% python3 -q
>>> import numpy as np
>>> np.set_printoptions(precision=2, suppress=True, linewidth=200, sign=" ")
>>> rd = lambda a: np.round(a, 2) + 0
>>> W0 = np.load("block2.npy")
>>> W0
array([[-3,  0],
       [ 1,  2],
       [-3,  0]])
>>> def softmax(z):
...     e = np.exp(z - z.max(axis=-1, keepdims=True))
...     return e / e.sum(axis=-1, keepdims=True)
... 
>>> rd(softmax(10 * W0[1]))
array([ 0.,  1.])
>>> rd(softmax(W0[1] + 5))
array([ 0.27,  0.73])
>>> scores = W0 @ W0.T / np.sqrt(2)
>>> softmax(scores).round(6).argmax(axis=1)
array([ 0,  1,  0])
>>> rd(softmax(scores + np.triu(np.full(scores.shape, -np.inf), 1)))
array([[ 1. ,  0. ,  0. ],
       [ 0. ,  1. ,  0. ],
       [ 0.5,  0. ,  0.5]])
>>> x0 = np.array([1, 0])
>>> rhs = W0 @ x0
>>> rd(np.linalg.lstsq(W0, rhs)[0])
array([ 1.,  0.])
>>> rng = np.random.default_rng(65)
>>> rhs = rhs + 0.05 * rng.normal(size=3)
>>> rd(rhs)
array([-3.06,  1.01, -2.94])
>>> coef, *_ = np.linalg.lstsq(W0, rhs)
>>> rd(coef)
array([ 1.  ,  0.01])
>>> F = np.loadtxt("m.csv", delimiter=",")
>>> print(F)
[[  0.86  -1.93  -2.25   3.1 ]
 [ -4.97   0.96  -4.71  15.19]
 [  1.92   6.31  -4.97   6.49]
 [  3.89  -2.35  -2.65  -3.77]
 [  4.3    6.36  -6.49   0.27]
 [ -0.6   -8.92   1.3    2.58]
 [ -2.13 -13.23   3.68   3.71]
 [  3.99  -2.78  -1.15  -2.91]
 [ -2.15   0.06  -2.16  11.21]
 [  2.58  -6.47   0.45  -2.18]
 [  8.98  -0.4   -2.13 -11.5 ]
 [ -0.35  -1.07  -4.75   3.88]
 [  0.71 -12.25   4.2   -0.48]
 [ -2.49  -9.75   1.63   5.87]
 [  4.58   3.57  -3.12   0.3 ]
 [  2.35   0.99  -2.59   2.7 ]
 [  9.43   4.04  -2.9   -8.72]
 [  1.31  -3.05   0.18   3.5 ]
 [  5.26  11.76  -7.72   2.53]
 [ 15.03   8.08  -6.8  -19.79]
 [  7.7    2.39  -3.59  -7.6 ]
 [  4.92  -3.59   1.15  -3.27]
 [  2.79   0.49  -3.05   0.85]
 [  0.24   0.63  -3.33   5.82]
 [  8.14   1.5   -1.11  -6.9 ]
 [  6.42  -2.73   0.56  -6.  ]]
>>> W = np.array([[0, -1, 0, -1, -2, 2],
...     [2, -2, 1, 2, 0, 2],
...     [-1, 0, 0, 2, 0, 1],
...     [-1, 2, -2, -2, -2, 1]])
>>> coef = np.array([-3, -3, 3, -1, 3, -1])
>>> act = np.maximum(F @ W + coef, 0)
>>> print(rd((act > 0).mean(axis=0)))
[ 0.38  0.42  0.54  0.23  0.38  0.58]
>>> Z = np.array([[2, 2], [0, 2], [1, 2], [2, 2], [1, 0], [1, 0]])
>>> (act @ Z).round(6).argmax(axis=1)
array([ 1,  1,  0,  1,  0,  1,  1,  1,  1,  1,  1,  1,  1,  1,  0,  0,  1,  1,  0,  1,  1,  1,  0,  1,  1,  1])
>>> Ac = (F - F.mean(axis=0)) / F.std(axis=0)
>>> np.argwhere(np.abs(Ac) > 2)
array([[  1,   3],
       [  6,   1],
       [ 12,   2],
       [ 18,   1],
       [ 19,   0],
       [ 19,   3]])
>>> coef = np.linalg.lstsq(np.delete(Ac, 2, axis=1), Ac[:, 2])[0]
>>> np.abs(coef).argmax()
np.int64(0)
>>> rd(coef)
array([ 2.9 , -1.97,  2.38])
>>> rd(1 - np.var(Ac[:, 2] - np.delete(Ac, 2, axis=1) @ coef))
np.float64(1.0)
>>> x0 = np.array([1, 1, 2, -2])
>>> rhs = F @ x0
>>> coef, lr = np.zeros(4), 1 / np.linalg.norm(F, 2) ** 2
>>> for i in range(6):
...     coef -= lr * F.T @ (F @ coef - rhs)
...     if i % 1 == 0: print(i, round(np.linalg.norm(F @ coef - rhs), 2))
... 
0 30.06
1 23.62
2 19.78
3 17.09
4 15.01
5 13.34
>>> rd(coef)
array([ 0.6 ,  0.41,  0.64, -2.23])
>>> rd(np.linalg.cond(F))
np.float64(8.27)
>>> Ac = F - F.mean(axis=0)
>>> V = np.linalg.svd(Ac)[2][:3]
>>> other = Ac - Ac @ V.T @ V
>>> rd(np.diag(V.T @ V))
array([ 0.43,  0.86,  0.86,  0.86])
>>> rd(np.cov(Ac @ V.T, rowvar=False))
array([[ 76.91,   0.  ,   0.  ],
       [  0.  ,  39.2 ,   0.  ],
       [  0.  ,   0.  ,   1.22]])
>>> np.linalg.norm(other, axis=1).round(6).argmax()
np.int64(2)
>>> rd(other.std(axis=0))
array([ 0.,  0.,  0.,  0.])
>>> proj = F @ np.linalg.solve(F.T @ F, F.T)
>>> rd(np.linalg.eigvalsh(proj))
array([ 0.,  0.,  0.,  0.,  0.,  0.,  0.,  0.,  0.,  0.,  0.,  0.,  0.,  0.,  0.,  0.,  0.,  0.,  0.,  0.,  0.,  0.,  1.,  1.,  1.,  1.])
>>> mat = np.loadtxt("mat.csv", delimiter=",")
>>> mat
array([[ 1.  ,  0.9 ,  0.81,  0.73,  0.66],
       [ 0.9 ,  1.  ,  0.9 ,  0.81,  0.73],
       [ 0.81,  0.9 ,  1.  ,  0.9 ,  0.81],
       [ 0.73,  0.81,  0.9 ,  1.  ,  0.9 ],
       [ 0.66,  0.73,  0.81,  0.9 ,  1.  ]])
>>> low = np.linalg.cholesky(mat)
>>> mat / np.sqrt(np.outer(np.diag(mat), np.diag(mat)))
array([[ 1.  ,  0.9 ,  0.81,  0.73,  0.66],
       [ 0.9 ,  1.  ,  0.9 ,  0.81,  0.73],
       [ 0.81,  0.9 ,  1.  ,  0.9 ,  0.81],
       [ 0.73,  0.81,  0.9 ,  1.  ,  0.9 ],
       [ 0.66,  0.73,  0.81,  0.9 ,  1.  ]])
>>> print(rd(np.diag(low) ** 2))
[ 1.    0.19  0.19  0.19  0.19]
